$ ipython --no-banner

In [1]: import numpy as np

In [2]: import numpy.linalg as la

In [3]: np.set_printoptions(suppress=True, linewidth=160)

In [4]: def rnd(a):
   ...:     return np.round(a, 3) + 0
   ...: 

In [5]: M = np.load("test18.npy")

In [6]: M
Out[6]: 
array([[1., 0., 0., 0.],
       [0., 1., 0., 0.],
       [0., 0., 1., 0.],
       [0., 0., 0., 1.]])

In [7]: low = la.cholesky(M)

In [8]: print(low)
[[1. 0. 0. 0.]
 [0. 1. 0. 0.]
 [0. 0. 1. 0.]
 [0. 0. 0. 1.]]

In [9]: print(np.diag(low) ** 2)
[1. 1. 1. 1.]

In [10]: print(low @ low.T)
[[1. 0. 0. 0.]
 [0. 1. 0. 0.]
 [0. 0. 1. 0.]
 [0. 0. 0. 1.]]

In [11]: vals, V = la.eig(M)

In [12]: np.prod(vals)
Out[12]: np.float64(1.0)

In [13]: rnd(np.sort(la.eigvals(M @ M)))
Out[13]: array([1., 1., 1., 1.])

In [14]: rnd(np.sort(la.eigvals(la.inv(M))))
Out[14]: array([1., 1., 1., 1.])

In [15]: vals
Out[15]: array([1., 1., 1., 1.])

In [16]: print(M @ V[:, 0] - vals[0] * V[:, 0])
[0. 0. 0. 0.]

In [17]: rnd(np.sort(la.eigvals(M.T)))
Out[17]: array([1., 1., 1., 1.])

In [18]: rnd(np.abs(la.eigvals(M)).max())
Out[18]: np.float64(1.0)

In [19]: np.allclose(M @ M.T, M.T @ M)
Out[19]: True

In [20]: rnd(la.matrix_power(M, 3))
Out[20]: 
array([[1., 0., 0., 0.],
       [0., 1., 0., 0.],
       [0., 0., 1., 0.],
       [0., 0., 0., 1.]])

In [21]: rnd(la.det(M))
Out[21]: np.float64(1.0)

In [22]: M @ np.ones(4)
Out[22]: array([1., 1., 1., 1.])

In [23]: np.sort(np.abs(np.fft.fft(M[0]))), rnd(np.sort(la.svd(M, compute_uv=False)))
Out[23]: (array([1., 1., 1., 1.]), array([1., 1., 1., 1.]))

In [24]: J = np.load("sample4.npy")

In [25]: rnd(J)
Out[25]: 
array([[-0.09 ,  0.14 ,  0.032, -0.215,  0.148,  0.157,  0.667, -0.106, -0.099, -0.219,  0.033],
       [-0.226, -0.358,  0.382, -0.401,  0.291, -0.122, -0.141,  0.235,  0.013,  0.487,  0.131],
       [ 0.135,  0.321, -0.316, -0.045,  0.086, -0.074, -0.324,  0.25 ,  0.344,  0.11 , -0.49 ],
       [ 0.226, -0.261, -0.053, -0.582, -0.219,  0.193, -0.04 ,  0.048,  0.173, -0.08 , -0.083],
       [ 0.226, -0.04 , -0.517, -0.056,  0.013, -0.44 ,  0.006, -0.037,  0.097,  0.097,  0.66 ],
       [ 0.542,  0.178,  0.124, -0.14 ,  0.084, -0.402,  0.303,  0.27 , -0.414,  0.15 , -0.254],
       [-0.361,  0.205, -0.144, -0.042,  0.013, -0.239,  0.058, -0.54 , -0.151,  0.5  , -0.231],
       [-0.316, -0.439, -0.261,  0.028,  0.391, -0.406,  0.068,  0.103, -0.014, -0.438, -0.303],
       [-0.09 , -0.347, -0.466,  0.228, -0.217,  0.353,  0.171,  0.356, -0.367,  0.353, -0.097],
       [-0.181,  0.058,  0.358,  0.434, -0.254, -0.305,  0.076,  0.394,  0.113,  0.011,  0.102],
       [ 0.451, -0.478,  0.138,  0.372,  0.093, -0.006,  0.207, -0.366,  0.358,  0.211, -0.188],
       [-0.045,  0.247, -0.102,  0.093,  0.549,  0.282,  0.283,  0.259,  0.383,  0.216,  0.139],
       [-0.226, -0.004, -0.065, -0.199, -0.506, -0.212,  0.414,  0.098,  0.464,  0.087, -0.122]])

In [26]: rnd(la.pinv(J))
Out[26]: 
array([[-0.09 , -0.226,  0.135,  0.226,  0.226,  0.542, -0.361, -0.316, -0.09 , -0.181,  0.451, -0.045, -0.226],
       [ 0.14 , -0.358,  0.321, -0.261, -0.04 ,  0.178,  0.205, -0.439, -0.347,  0.058, -0.478,  0.247, -0.004],
       [ 0.032,  0.382, -0.316, -0.053, -0.517,  0.124, -0.144, -0.261, -0.466,  0.358,  0.138, -0.102, -0.065],
       [-0.215, -0.401, -0.045, -0.582, -0.056, -0.14 , -0.042,  0.028,  0.228,  0.434,  0.372,  0.093, -0.199],
       [ 0.148,  0.291,  0.086, -0.219,  0.013,  0.084,  0.013,  0.391, -0.217, -0.254,  0.093,  0.549, -0.506],
       [ 0.157, -0.122, -0.074,  0.193, -0.44 , -0.402, -0.239, -0.406,  0.353, -0.305, -0.006,  0.282, -0.212],
       [ 0.667, -0.141, -0.324, -0.04 ,  0.006,  0.303,  0.058,  0.068,  0.171,  0.076,  0.207,  0.283,  0.414],
       [-0.106,  0.235,  0.25 ,  0.048, -0.037,  0.27 , -0.54 ,  0.103,  0.356,  0.394, -0.366,  0.259,  0.098],
       [-0.099,  0.013,  0.344,  0.173,  0.097, -0.414, -0.151, -0.014, -0.367,  0.113,  0.358,  0.383,  0.464],
       [-0.219,  0.487,  0.11 , -0.08 ,  0.097,  0.15 ,  0.5  , -0.438,  0.353,  0.011,  0.211,  0.216,  0.087],
       [ 0.033,  0.131, -0.49 , -0.083,  0.66 , -0.254, -0.231, -0.303, -0.097,  0.102, -0.188,  0.139, -0.122]])

In [27]: rnd(la.svd(J, compute_uv=False))
Out[27]: array([1., 1., 1., 1., 1., 1., 1., 1., 1., 1., 1.])
